$ python3 -q
>>> import numpy as np
>>> import numpy.linalg as la
>>> np.set_printoptions(suppress=True, linewidth=160)
>>> J = np.load("dump.npy")
>>> J
array([[ 3.648, -1.344, -3.056],
       [ 1.706, -0.633, -3.479],
       [-2.567, -3.68 ,  1.553],
       [-0.456,  1.25 ,  1.458],
       [ 0.922,  2.694, -0.081],
       [ 0.184,  0.185, -2.452],
       [ 0.093,  1.778, -0.592],
       [-1.386,  2.844,  1.521],
       [-3.2  , -2.231,  3.429],
       [-0.447,  1.331,  0.291],
       [ 1.1  ,  0.366, -2.57 ],
       [-2.107, -0.38 ,  0.374],
       [-0.401,  1.833, -0.392],
       [-1.841,  2.301,  3.158],
       [-1.74 , -1.184,  0.826],
       [-1.339,  0.418,  2.329],
       [-2.664, -0.986,  2.137],
       [ 1.949, -3.427, -2.278]])
>>> hat = J @ la.solve(J.T @ J, J.T)
>>> np.round(la.eigvalsh(hat), 3) + 0
array([0., 0., 0., 0., 0., 0., 0., 0., 0., 0., 0., 0., 0., 0., 0., 1., 1., 1.])
>>> np.allclose(hat @ hat, hat)
True
>>> E = np.load("sample15.npy")
>>> E
array([[3, 0, 2, 2, 0, 0],
       [3, 3, 2, 0, 0, 0],
       [2, 2, 3, 3, 0, 0],
       [0, 0, 2, 3, 0, 0],
       [0, 0, 0, 0, 3, 2],
       [0, 0, 0, 0, 3, 0]])
>>> vec = np.array([-1, 2, -3, 2, 2, 5])
>>> h = np.maximum(E @ vec, 0)
>>> np.maximum(E @ vec, 0) - np.maximum(-E @ vec, 0)
array([-5, -3, -1,  0, 16,  6])
>>> E.T @ h
array([ 0,  0,  0,  0, 66, 32])
>>> round(float(la.norm(E, "nuc")), 3)
19.337
>>> np.round(la.norm(E[3], 1), 3), np.round(la.norm(E[3], np.inf), 3)
(np.float64(5.0), np.float64(3.0))
>>> E[3] @ E[1]
np.int64(4)
>>> round(float(la.norm(E[3] - E[1])), 3)
5.196
>>> round(float(la.norm(E, 2)), 3)
7.823
>>> np.round(la.norm(E, axis=0), 3)
array([4.69 , 3.606, 4.583, 4.69 , 4.243, 2.   ])
>>> rng = np.random.default_rng(93)
>>> idx = rng.permutation(6)
>>> idx
array([3, 1, 2, 5, 4, 0])
>>> M2 = E[idx][:, idx]
>>> np.allclose(M2, E)
False
>>> round(la.det(M2), 3), np.round(la.det(E[idx]), 3)
(np.float64(54.0), np.float64(54.0))
>>> W0 = np.load("w.npy")
>>> W0
array([[-4,  3,  0,  0],
       [-4, -2,  0,  0],
       [ 0,  0,  2,  6],
       [ 0,  0, -4, -6]])
>>> M2 = W0 / np.sqrt((W0 ** 2).mean(axis=1, keepdims=True))
>>> W0 - W0.mean(axis=1, keepdims=True)
array([[-3.75,  3.25,  0.25,  0.25],
       [-2.5 , -0.5 ,  1.5 ,  1.5 ],
       [-2.  , -2.  ,  0.  ,  4.  ],
       [ 2.5 ,  2.5 , -1.5 , -3.5 ]])
>>> np.round(la.norm(M2, axis=1), 3)
array([2., 2., 2., 2.])
>>> (la.matrix_power((W0 != 0) + (W0.T != 0) + np.eye(4), 4) > 0).astype(int)
array([[1, 1, 0, 0],
       [1, 1, 0, 0],
       [0, 0, 1, 1],
       [0, 0, 1, 1]])
>>> (W0 != 0).astype(int)
array([[1, 1, 0, 0],
       [1, 1, 0, 0],
       [0, 0, 1, 1],
       [0, 0, 1, 1]])
>>> idx = rng.permutation(4)
>>> M2 = W0[:, idx] * rng.choice([-1, 1], 4)
>>> M2
array([[-3,  0, -4,  0],
       [ 2,  0, -4,  0],
       [ 0, -2,  0,  6],
       [ 0,  4,  0, -6]])
>>> U, _, Vt = la.svd(W0.T @ M2)
>>> np.round(la.lstsq(W0, M2)[0], 3) + 0
array([[ 0.,  0.,  1.,  0.],
       [-1.,  0.,  0.,  0.],
       [ 0., -1.,  0.,  0.],
       [ 0.,  0.,  0.,  1.]])
>>> np.round(U @ Vt, 3) + 0
array([[ 0.,  0.,  1.,  0.],
       [-1.,  0.,  0.,  0.],
       [ 0., -1.,  0.,  0.],
       [ 0.,  0.,  0.,  1.]])
>>> u = np.array([0, 3])
>>> np.convolve(W0[1], u)
array([  0, -12,  -6,   0,   0])
>>> np.cross(W0[1, :3], W0[3, :3])
array([  8, -16,   0])
>>> np.correlate(W0[1], W0[3], "full")
array([24, 28,  8,  0,  0,  0,  0])
>>> np.polyval(u, W0[1])
array([3, 3, 3, 3])
>>> M2 = np.array([[-6, -2, 9], [2, -5, -5]])
>>> basis = np.kron(M2, W0)
>>> la.matrix_rank(basis)
np.int64(8)
>>> round(la.norm(basis, 2), 3), round(la.norm(M2, 2) * la.norm(W0, 2), 3)
(np.float64(114.58), np.float64(114.58))
>>> m1 = np.load("block11.npy")
>>> m1
array([[0, 0, 0, 0, 1, 0, 0, 0, 0, 0],
       [0, 0, 0, 0, 0, 0, 0, 0, 0, 1],
       [0, 0, 0, 0, 0, 0, 1, 0, 0, 0],
       [0, 0, 1, 0, 0, 0, 0, 0, 0, 0],
       [0, 1, 0, 0, 0, 0, 0, 0, 0, 0],
       [0, 0, 0, 1, 0, 0, 0, 0, 0, 0],
       [0, 0, 0, 0, 0, 1, 0, 0, 0, 0],
       [0, 0, 0, 0, 0, 0, 0, 1, 0, 0],
       [1, 0, 0, 0, 0, 0, 0, 0, 0, 0],
       [0, 0, 0, 0, 0, 0, 0, 0, 1, 0]])
>>> np.round(la.pinv(m1), 3)
array([[0., 0., 0., 0., 0., 0., 0., 0., 1., 0.],
       [0., 0., 0., 0., 1., 0., 0., 0., 0., 0.],
       [0., 0., 0., 1., 0., 0., 0., 0., 0., 0.],
       [0., 0., 0., 0., 0., 1., 0., 0., 0., 0.],
       [1., 0., 0., 0., 0., 0., 0., 0., 0., 0.],
       [0., 0., 0., 0., 0., 0., 1., 0., 0., 0.],
       [0., 0., 1., 0., 0., 0., 0., 0., 0., 0.],
       [0., 0., 0., 0., 0., 0., 0., 1., 0., 0.],
       [0., 0., 0., 0., 0., 0., 0., 0., 0., 1.],
       [0., 1., 0., 0., 0., 0., 0., 0., 0., 0.]])
>>> np.round(la.norm(m1, axis=0), 3)
array([1., 1., 1., 1., 1., 1., 1., 1., 1., 1.])
>>> np.round(la.svd(m1, compute_uv=False), 3)
array([1., 1., 1., 1., 1., 1., 1., 1., 1., 1.])
>>> vec = np.array([-2, 0, 2, -2, 1, 2, 1, -2, 1, 1])
>>> h = np.maximum(m1 @ vec, 0)
>>> np.flatnonzero(h > 1e-9)
array([0, 1, 2, 3, 6, 9])
>>> np.maximum(m1 @ vec, 0) - np.maximum(-m1 @ vec, 0)
array([ 1,  1,  1,  2,  0, -2,  2, -2, -2,  1])
>>> h
array([1, 1, 1, 2, 0, 0, 2, 0, 0, 1])
>>> m1 * (h > 1e-9)[:, None]
array([[0, 0, 0, 0, 1, 0, 0, 0, 0, 0],
       [0, 0, 0, 0, 0, 0, 0, 0, 0, 1],
       [0, 0, 0, 0, 0, 0, 1, 0, 0, 0],
       [0, 0, 1, 0, 0, 0, 0, 0, 0, 0],
       [0, 0, 0, 0, 0, 0, 0, 0, 0, 0],
       [0, 0, 0, 0, 0, 0, 0, 0, 0, 0],
       [0, 0, 0, 0, 0, 1, 0, 0, 0, 0],
       [0, 0, 0, 0, 0, 0, 0, 0, 0, 0],
       [0, 0, 0, 0, 0, 0, 0, 0, 0, 0],
       [0, 0, 0, 0, 0, 0, 0, 0, 1, 0]])
>>> vec = np.array([1, 0, 1, 5, 0, 0, 4, 5, 4, 3])
>>> np.round(la.inv(m1), 3)
array([[0., 0., 0., 0., 0., 0., 0., 0., 1., 0.],
       [0., 0., 0., 0., 1., 0., 0., 0., 0., 0.],
       [0., 0., 0., 1., 0., 0., 0., 0., 0., 0.],
       [0., 0., 0., 0., 0., 1., 0., 0., 0., 0.],
       [1., 0., 0., 0., 0., 0., 0., 0., 0., 0.],
       [0., 0., 0., 0., 0., 0., 1., 0., 0., 0.],
       [0., 0., 1., 0., 0., 0., 0., 0., 0., 0.],
       [0., 0., 0., 0., 0., 0., 0., 1., 0., 0.],
       [0., 0., 0., 0., 0., 0., 0., 0., 0., 1.],
       [0., 1., 0., 0., 0., 0., 0., 0., 0., 0.]])
>>> m1.T @ (m1 @ vec)
array([1, 0, 1, 5, 0, 0, 4, 5, 4, 3])
>>> np.round(la.det(m1), 3)
np.float64(-1.0)
>>> 10 - la.matrix_rank(m1 - np.eye(10), tol=1e-8)
np.int64(3)
>>> def softmax(z):
...     e = np.exp(z - z.max(axis=-1, keepdims=True))
...     return e / e.sum(axis=-1, keepdims=True)
... 
>>> np.round(softmax(m1[6]), 3)
array([0.085, 0.085, 0.085, 0.085, 0.085, 0.232, 0.085, 0.085, 0.085, 0.085])
>>> np.round(softmax(10 * m1[6]), 3) + 0
array([0., 0., 0., 0., 0., 1., 0., 0., 0., 0.])
>>> np.round(softmax(m1[6] + 4), 3)
array([0.085, 0.085, 0.085, 0.085, 0.085, 0.232, 0.085, 0.085, 0.085, 0.085])
>>> scores = m1 @ m1.T / np.sqrt(10)
>>> np.round(softmax(scores)[6] @ m1, 3)
array([0.096, 0.096, 0.096, 0.096, 0.096, 0.132, 0.096, 0.096, 0.096, 0.096])
>>> F = np.load("arr.npy")
>>> F.round(3)
array([[ 0.054,  0.032, -0.097,  0.118, -0.075,  0.032,  0.118,  0.054,  0.054, -0.011],
       [ 0.032,  0.019, -0.058,  0.071, -0.045,  0.019,  0.071,  0.032,  0.032, -0.006],
       [-0.097, -0.058,  0.174, -0.212,  0.135, -0.058, -0.212, -0.097, -0.097,  0.019],
       [ 0.118,  0.071, -0.212,  0.26 , -0.165,  0.071,  0.26 ,  0.118,  0.118, -0.024],
       [-0.075, -0.045,  0.135, -0.165,  0.105, -0.045, -0.165, -0.075, -0.075,  0.015],
       [ 0.032,  0.019, -0.058,  0.071, -0.045,  0.019,  0.071,  0.032,  0.032, -0.006],
       [ 0.118,  0.071, -0.212,  0.26 , -0.165,  0.071,  0.26 ,  0.118,  0.118, -0.024],
       [ 0.054,  0.032, -0.097,  0.118, -0.075,  0.032,  0.118,  0.054,  0.054, -0.011],
       [ 0.054,  0.032, -0.097,  0.118, -0.075,  0.032,  0.118,  0.054,  0.054, -0.011],
       [-0.011, -0.006,  0.019, -0.024,  0.015, -0.006, -0.024, -0.011, -0.011,  0.002]])
>>> np.round(F.sum(axis=1), 3)
array([ 0.279,  0.167, -0.502,  0.614, -0.391,  0.167,  0.614,  0.279,  0.279, -0.056])
>>> round(float(np.abs(F).max()), 3)
0.26
>>> np.round(la.svd(F, compute_uv=False), 3) + 0
array([1., 0., 0., 0., 0., 0., 0., 0., 0., 0.])
>>> F.shape
(10, 10)
>>> round(la.norm(F), 3)
np.float64(1.0)
>>> U, sv, Vt = la.svd(F)
>>> sv.round(3) + 0
array([1., 0., 0., 0., 0., 0., 0., 0., 0., 0.])
>>> np.argmax(sv[:-1] / (sv[1:] + 1e-6)) + 1
np.int64(1)
>>> M2 = U[:, :1] @ np.diag(sv[:1]) @ Vt[:1]
>>> np.round(np.abs(F - M2).max(), 3)
np.float64(0.0)
>>> la.matrix_rank(F, rtol=0.05)
np.int64(1)
>>> M2.round(3)
array([[ 0.054,  0.032, -0.097,  0.118, -0.075,  0.032,  0.118,  0.054,  0.054, -0.011],
       [ 0.032,  0.019, -0.058,  0.071, -0.045,  0.019,  0.071,  0.032,  0.032, -0.006],
       [-0.097, -0.058,  0.174, -0.212,  0.135, -0.058, -0.212, -0.097, -0.097,  0.019],
       [ 0.118,  0.071, -0.212,  0.26 , -0.165,  0.071,  0.26 ,  0.118,  0.118, -0.024],
       [-0.075, -0.045,  0.135, -0.165,  0.105, -0.045, -0.165, -0.075, -0.075,  0.015],
       [ 0.032,  0.019, -0.058,  0.071, -0.045,  0.019,  0.071,  0.032,  0.032, -0.006],
       [ 0.118,  0.071, -0.212,  0.26 , -0.165,  0.071,  0.26 ,  0.118,  0.118, -0.024],
       [ 0.054,  0.032, -0.097,  0.118, -0.075,  0.032,  0.118,  0.054,  0.054, -0.011],
       [ 0.054,  0.032, -0.097,  0.118, -0.075,  0.032,  0.118,  0.054,  0.054, -0.011],
       [-0.011, -0.006,  0.019, -0.024,  0.015, -0.006, -0.024, -0.011, -0.011,  0.002]])
>>> arr = np.loadtxt("case15.csv", delimiter=",")
>>> arr
array([[ 0.224,  4.365, -1.586, -0.095, -0.304,  0.431, -6.286],
       [-1.64 , -5.087,  3.062,  5.328,  1.826, -4.794, -4.102],
       [ 0.517,  2.965, -3.781, -4.816, -0.33 ,  0.318,  2.134],
       [-1.529, -2.453,  2.089,  5.098,  1.764, -4.431, -8.293],
       [ 4.602, -1.473,  2.063, -0.105, -3.836,  0.42 ,  0.702],
       [-3.299, -5.754,  5.578,  8.7  ,  2.933, -3.161, -5.709],
       [ 1.369,  0.777,  1.643,  1.551, -1.087,  1.794, -2.061],
       [-0.43 ,  1.323, -3.913, -3.895,  0.694, -2.8  , -0.337],
       [-3.869, -3.045, -1.26 , -1.438,  3.308, -1.134,  7.266],
       [ 3.049,  0.493,  0.33 , -1.388, -2.627,  1.045,  1.634],
       [-4.318, -3.19 ,  0.885,  1.448,  3.182,  1.226,  7.276],
       [ 0.056, -1.807, -0.907, -0.428,  0.308, -3.728, -0.583],
       [ 1.334, -5.089, -0.151, -1.073, -0.455, -4.946,  3.993],
       [-3.093,  3.593,  0.357,  1.849,  2.025,  4.729, -1.849],
       [-5.727, -5.081,  5.055,  8.749,  4.77 , -2.413, -4.592],
       [ 0.35 , -5.051,  0.564,  0.223,  0.066, -4.902,  2.318],
       [-0.609, -4.228,  6.195,  7.54 ,  0.279,  0.152, -3.192]])
>>> idx = arr[:, 2] > np.median(arr[:, 2])
>>> u = arr[idx].mean(axis=0) - arr[~idx].mean(axis=0)
>>> u.round(3)
array([-1.187, -3.061,  4.471,  6.018,  0.931, -0.18 , -3.417])
>>> np.argsort(-np.abs(u).round(6), kind="stable")
array([3, 2, 6, 1, 0, 4, 5])
